$ python -q
>>> import numpy as np
>>> np.set_printoptions(suppress=True, linewidth=100)
>>> M = np.load("m.npy")
>>> print(M)
[[-5 -3  5  4]
 [-3 -5 -3  5]
 [ 5 -3 -5 -3]
 [ 4  5 -3 -5]]
>>> A2 = np.array([[0, 1], [2, 2]])
>>> C = np.kron(A2, M)
>>> print(round(np.linalg.norm(C, 2), 3), round(np.linalg.norm(A2, 2) * np.linalg.norm(M, 2), 3))
41.569 41.569
>>> print(np.einsum("ii->", M))
-20
>>> print(np.einsum("ij,ji->", M, M))
286
>>> print(np.round(np.linalg.eigvals(M), 3))
[  3.232  -0.469 -14.232  -8.531]
>>> print(np.all(np.linalg.eigvalsh(M) > 0))
False
>>> print([round(float(np.linalg.det(M[:i, :i])), 2) + 0 for i in range(1, 5)])
[-5.0, 16.0, 180.0, -184.0]
>>> print(np.round(np.linalg.eigvalsh(M).min(), 3))
-14.232
>>> E = np.loadtxt("x.csv", delimiter=",")
>>> print(E)
[[0. 1. 0.]
 [1. 0. 1.]
 [0. 1. 0.]]
>>> th = np.radians(45)
>>> r_ = np.eye(3)
>>> r_[2, 2] = r_[0, 0] = np.cos(th)
>>> r_[2, 0], r_[0, 2] = -np.sin(th), np.sin(th)
>>> print(r_.round(3))
[[ 0.707  0.     0.707]
 [ 0.     1.     0.   ]
 [-0.707  0.     0.707]]
>>> A2 = E @ r_.T
>>> print(np.allclose(np.linalg.norm(E, axis=1), np.linalg.norm(A2, axis=1)))
True
>>> print(np.round(np.linalg.svd(E, compute_uv=False), 3), np.round(np.linalg.svd(A2, compute_uv=False), 3))
[1.414 1.414 0.   ] [1.414 1.414 0.   ]
>>> print(round(float(np.linalg.det(r_)), 3), np.round(np.trace(r_), 3))
1.0 2.414
>>> print(np.round(np.abs(A2 - E).max(axis=0), 3))
[0.414 0.    1.   ]
>>> hat = np.triu(np.array([[-2, 0, -1], [2, -2, 1], [0, -1, 3]]), 1) + np.eye(3)
>>> A2 = hat @ r_ @ np.linalg.inv(hat)
>>> print(np.round(np.trace(A2), 3), round(float(np.trace(r_)), 3))
2.414 2.414
>>> print(np.round(hat @ r_ - r_ @ hat, 3))
[[ 0.707  0.     0.   ]
 [-0.707  0.    -0.293]
 [ 0.     0.    -0.707]]
>>> ev, V = np.linalg.eigvalsh(E)
Traceback (most recent call last):
  File "<python-input-29>", line 1, in <module>
    ev, V = np.linalg.eigvalsh(E)
    ^^^^^
ValueError: too many values to unpack (expected 2)
>>> ev, V = np.linalg.eigh(E)
>>> print(np.abs(V[:, -1]).round(6).argmax())
1
>>> print(ev.sum(), np.trace(E))
0.0 0.0
>>> print(np.round(np.linalg.eigvalsh(E + 4 * np.eye(3)), 3))
[2.586 4.    5.414]
>>> print(np.round(np.abs(V[:, -1]), 3))
[0.5   0.707 0.5  ]
>>> left, sv, VT = np.linalg.svd(E, full_matrices=False)
>>> print(left.shape, sv.shape, VT.shape)
(3, 3) (3,) (3, 3)
>>> print(np.round(left.T @ E @ VT.T, 3))
[[1.414 0.    0.   ]
 [0.    1.414 0.   ]
 [0.    0.    0.   ]]
>>> print(np.cumsum(sv ** 2) / np.sum(sv ** 2))
[0.5 1.  1. ]
>>> X = np.loadtxt("dump.csv", delimiter=",")
>>> print(X)
[[ -0.721   4.692   0.193]
 [  0.427  -3.883  -0.442]
 [  0.024   2.178   0.268]
 [  0.384  -0.317   0.024]
 [ -0.42    2.567   0.333]
 [  0.488  -2.652  -0.109]
 [ -0.81    6.582   0.494]
 [  1.132  -9.065  -0.824]
 [  0.552  -4.552  -0.558]
 [  0.472  -2.662  -0.21 ]
 [  1.505 -13.233  -1.118]
 [  1.374 -11.267  -1.005]
 [  0.277  -0.571  -0.018]
 [ -0.012  -1.901  -0.034]
 [  0.154  -2.064  -0.232]
 [  1.134  -9.083  -0.595]]
>>> labels = X[:, 2] > np.median(X[:, 2])
>>> r0 = X[labels].mean(axis=0) - X[~labels].mean(axis=0)
>>> print(np.argsort(-np.abs(r0).round(6), kind="stable"))
[1 0 2]
>>> print(((X - X.mean(axis=0)) @ r0 > 0).astype(int))
[1 0 1 1 1 1 1 0 0 1 0 0 1 1 1 0]
>>> K = np.load("sample14.npy")
>>> print(K.round(3))
[[ 0.809 -0.588  0.   ]
 [ 0.588  0.809  0.   ]
 [ 0.     0.     1.   ]]
>>> cov = K.T @ K
>>> print(np.linalg.matrix_rank(cov))
3
>>> print((K @ K.T).shape)
(3, 3)
>>> print(round(float(np.linalg.det(2 * K)), 3), round(np.linalg.det(K), 3))
8.0 1.0
>>> print(round(np.linalg.det(K.T), 3))
1.0
>>> print(np.round(np.linalg.eigvals(K), 3))
[0.809+0.588j 0.809-0.588j 1.   +0.j   ]
>>> print(round(np.einsum("ii->", K), 3))
2.618
>>> print(np.round(np.kron(np.eye(2, dtype=int), K), 3))
[[ 0.809 -0.588  0.     0.    -0.     0.   ]
 [ 0.588  0.809  0.     0.     0.     0.   ]
 [ 0.     0.     1.     0.     0.     0.   ]
 [ 0.    -0.     0.     0.809 -0.588  0.   ]
 [ 0.     0.     0.     0.588  0.809  0.   ]
 [ 0.     0.     0.     0.     0.     1.   ]]
>>> print(round(np.linalg.eigvals(K).sum().real, 3))
2.618
>>> r0, g = K[1], K[0]
>>> print(r0 @ r0)
1.0
>>> print(r0 @ g)
0.0
>>> pr = (r0 @ g) / (r0 @ r0) * r0
>>> print(np.linalg.matrix_rank(np.outer(r0, g)))
1
>>> r0 = np.array([5, -3, 4])
>>> print(np.round(np.convolve(K[1], r0), 3))
[ 2.939  2.282 -0.076  3.236  0.   ]
>>> print(np.round(np.array([np.convolve(row, r0, "same") for row in K]), 3))
[[-5.366  4.999 -2.351]
 [ 2.282 -0.076  3.236]
 [ 0.     5.    -3.   ]]
>>> mat = np.loadtxt("run5.csv", delimiter=",")
>>> print(mat)
[[-1.02  -2.859 -0.642]
 [-1.264 -3.033 -0.159]
 [-1.211 -3.272  0.338]
 [-1.231 -2.779  0.017]
 [-1.103 -2.763  0.203]
 [-1.51  -3.303  0.094]
 [-0.842 -2.614 -0.246]
 [-0.896 -3.236  0.29 ]
 [-0.611 -2.169 -0.007]
 [-1.231 -2.796  0.094]
 [-0.911 -3.221  0.123]
 [-0.978 -3.478 -0.28 ]
 [ 3.119  1.781 -4.681]
 [ 2.445  2.354 -4.845]
 [ 2.839  2.172 -4.967]
 [ 3.092  2.134 -4.786]
 [ 3.291  2.166 -5.034]
 [ 2.998  2.066 -5.426]
 [ 3.091  2.217 -5.439]
 [ 2.718  2.432 -5.052]
 [ 2.866  2.161 -5.136]
 [ 2.669  1.915 -4.913]
 [ 3.349  1.698 -5.265]
 [ 3.295  2.054 -4.899]]
>>> left, sv = np.linalg.svd(mat)
Traceback (most recent call last):
  File "<python-input-66>", line 1, in <module>
    left, sv = np.linalg.svd(mat)
    ^^^^^^^^
ValueError: too many values to unpack (expected 2)
>>> left, sv, VT = np.linalg.svd(mat, full_matrices=False)
>>> print(np.round(np.cumsum(sv ** 2) / np.sum(sv ** 2), 3))
[0.849 0.998 1.   ]
>>> print((sv > 1e-8).sum())
3
>>> print(np.round(np.abs(VT[0]), 3))
[0.491 0.443 0.75 ]
>>> print(np.round(sv / sv[0], 3))
[1.    0.419 0.052]
>>> print(round(np.sqrt((sv ** 2).sum()), 3), np.round(np.linalg.norm(mat), 3))
24.24 24.24
>>> print(np.round(left.T @ left, 3) + 0)
[[1. 0. 0.]
 [0. 1. 0.]
 [0. 0. 1.]]
>>> rng = np.random.default_rng(61)
>>> labels = rng.integers(0, 2, 4)
>>> A = np.array([[-5, 3, -4, -4], [5, -4, -2, 5], [-5, -2, 1, 3], [-1, 3, 5, -2]]) * (labels[:, None] == labels)
>>> print(A)
[[-5  3  0  0]
 [ 5 -4  0  0]
 [ 0  0  1  3]
 [ 0  0  5 -2]]
>>> hat = np.triu(np.array([[3, 1, 2, 0], [1, 0, 3, 3], [2, 2, 2, 1], [3, 1, 2, 1]]), 1) + np.eye(4)
>>> A2 = hat @ A @ np.linalg.inv(hat)
>>> print(np.trace(A2), np.trace(A))
-10.0 -10
>>> print(hat @ A - A @ hat)
[[ 5.  1.  3. -3.]
 [ 0. -5. 20. 15.]
 [ 0.  0.  5. -3.]
 [ 0.  0.  0. -5.]]
>>> print(np.round(np.poly(A2), 3))
[   1.   10.   -3. -148.  -85.]
>>> print(np.round(np.linalg.eigvals(A), 3))
[-8.405 -0.595  3.653 -4.653]
>>> print(np.round(np.linalg.eigvals(A).sum().real, 3))
-10.0
>>> print(round(np.linalg.det(A.T), 3))
-85.0
>>> print(np.round(np.linalg.det(2 * A), 3), np.round(np.linalg.det(A), 3))
-1360.0 -85.0
>>> ev, V = np.linalg.eig(A)
>>> print(np.round(np.sort(np.linalg.eigvals(A @ A)), 3))
[ 0.354 13.347 21.653 70.646]
>>> print(np.round(np.sort(np.linalg.eigvals(A.T)), 3))
[-8.405 -4.653 -0.595  3.653]
>>> print(round(float(np.linalg.norm(A, 1)), 3), np.round(np.linalg.norm(A, np.inf), 3))
10.0 9.0
>>> print(np.round(np.linalg.norm(A[3] - A[1]), 3))
8.367
>>> print(np.round(np.linalg.norm(A, axis=0), 3))
[7.071 5.    5.099 3.606]
>>> print(np.round(np.linalg.norm(A, 2), 3))
8.641
>>> print(round(float(np.linalg.norm(A) ** 2 / np.linalg.norm(A, 2) ** 2), 3))
1.527
>>> print(round(float(np.linalg.norm(A[3], 1)), 3), round(float(np.linalg.norm(A[3], np.inf)), 3))
7.0 5.0
>>> print(np.round(np.linalg.norm(A, axis=1), 3))
[5.831 6.403 3.162 5.385]
>>> print(np.round(np.linalg.norm(A, "nuc"), 3))
17.764
>>> x = np.array([3, 1, 1, 3])
>>> target = A @ x
>>> print(target)
[-12  11  10  -1]
>>> print(np.round(np.linalg.solve(A, target + A[:, 2]), 3))
[3. 1. 2. 3.]
>>> print(np.round(np.linalg.solve(A, A[:, 1]), 3))
[-0.  1.  0.  0.]
>>> print(np.round(np.linalg.solve(A, target), 3))
[3. 1. 1. 3.]
>>> data = np.load("block16.npy")
>>> print(data)
[[ 3.298 -3.241 -1.236]
 [ 2.193 -4.453  1.482]
 [-2.628  2.263  3.498]
 [ 2.602 -0.654  0.449]
 [ 5.202  5.605 -0.235]
 [-2.7    1.717 -0.458]
 [-6.959  4.083 -7.831]
 [-3.036  6.458  6.817]
 [-1.029  1.867  4.155]
 [-3.947 -7.62   7.078]
 [ 5.279 -1.155  7.67 ]
 [ 2.566 -5.539 -1.034]
 [ 0.306 -1.722 -3.801]
 [-0.888 14.201  1.598]
 [-4.908 -3.201  1.006]
 [-2.59  -4.486  4.014]
 [-7.08  -4.285 -4.926]
 [-6.257 -3.161  3.473]
 [ 2.027  2.604 -2.497]
 [ 0.34   3.845  1.812]
 [ 3.997  3.049  0.421]
 [ 4.824  4.672  3.342]
 [ 1.505 -0.483 -1.548]]
>>> dist = np.linalg.norm(data[:, None] - data[None], axis=-1)
>>> print((dist + 1e9 * np.eye(23)).round(6).argmin(axis=1))
[11 11  8 22 20  2  5  2  2 15 21  0 22  7 17 17 14 14 22  8  4 20  3]
>>> print(np.unravel_index(dist.round(6).argmax(), dist.shape))
(np.int64(9), np.int64(13))
>>> print(dist[9].round(6).argsort(kind="stable")[:4])
[ 9 15 17 14]
>>> print(dist[:5, :5].round(3))
[[ 0.     3.175  9.371  3.165  9.104]
 [ 3.175  0.     8.509  3.958 10.638]
 [ 9.371  8.509  0.     6.72   9.296]
 [ 3.165  3.958  6.72   0.     6.812]
 [ 9.104 10.638  9.296  6.812  0.   ]]
>>> A2 = np.array([[0, 0], [2, 0], [2, 1]])
>>> print(np.round(np.einsum("ij->j", data), 3))
[-7.883 10.364 23.249]
>>> labels = rng.permutation(3)
>>> A2 = data[:, labels] * rng.choice([-1, 1], 3)
>>> print(A2)
[[-3.241 -1.236 -3.298]
 [-4.453  1.482 -2.193]
 [ 2.263  3.498  2.628]
 [-0.654  0.449 -2.602]
 [ 5.605 -0.235 -5.202]
 [ 1.717 -0.458  2.7  ]
 [ 4.083 -7.831  6.959]
 [ 6.458  6.817  3.036]
 [ 1.867  4.155  1.029]
 [-7.62   7.078  3.947]
 [-1.155  7.67  -5.279]
 [-5.539 -1.034 -2.566]
 [-1.722 -3.801 -0.306]
 [14.201  1.598  0.888]
 [-3.201  1.006  4.908]
 [-4.486  4.014  2.59 ]
 [-4.285 -4.926  7.08 ]
 [-3.161  3.473  6.257]
 [ 2.604 -2.497 -2.027]
 [ 3.845  1.812 -0.34 ]
 [ 3.049  0.421 -3.997]
 [ 4.672  3.342 -4.824]
 [-0.483 -1.548 -1.505]]
>>> left, _, VT = np.linalg.svd(data.T @ A2)
>>> print(np.round(left @ VT, 3) + 0)
[[ 0.  0. -1.]
 [ 1.  0.  0.]
 [ 0.  1.  0.]]
>>> print(labels)
[1 2 0]
>>> Xc = data - data.mean(axis=0)
>>> V = np.linalg.svd(Xc)[2][:1]
>>> A2 = Xc - Xc @ V.T @ V
>>> print(np.round((Xc @ V.T).std(axis=0), 3))
[4.904]
>>> print(np.round(np.diag(V.T @ V), 3) + 0)
[0.084 0.916 0.   ]
>>> print(np.round(np.cov(Xc @ V.T, rowvar=False), 3))
25.146
>>> th = np.radians(45)
>>> r_ = np.eye(3)
>>> r_[2, 2] = r_[0, 0] = np.cos(th)
>>> r_[2, 0], r_[0, 2] = -np.sin(th), np.sin(th)
>>> print(r_.round(3))
[[ 0.707  0.     0.707]
 [ 0.     1.     0.   ]
 [-0.707  0.     0.707]]
>>> A2 = data @ r_.T
>>> print(np.allclose(np.linalg.norm(data, axis=1), np.linalg.norm(A2, axis=1)))
True
>>> print(np.allclose(data @ data.T, A2 @ A2.T))
True
>>> print(np.round(np.abs(A2 - data).max(axis=0), 3))
[6.161 0.    7.214]
>>> F = np.loadtxt("test7.csv", delimiter=",")
>>> print(F.round(3))
[[-0.264 -3.839 -1.092]
 [-0.528 -1.052  3.823]
 [-3.956  0.396 -0.437]]
>>> hat = np.triu(np.array([[1, 5, 3], [-3, 5, 7], [-2, 5, -5]]), 1) + np.eye(3)
>>> A2 = hat @ F @ np.linalg.inv(hat)
>>> print(np.round(np.poly(A2), 3))
[  1.      1.752  -7.009 -64.   ]
>>> print(np.round(hat @ F - F @ hat, 3))
[[-14.506  -2.751  45.468]
 [-27.694   5.41    5.885]
 [  0.     19.781   9.096]]
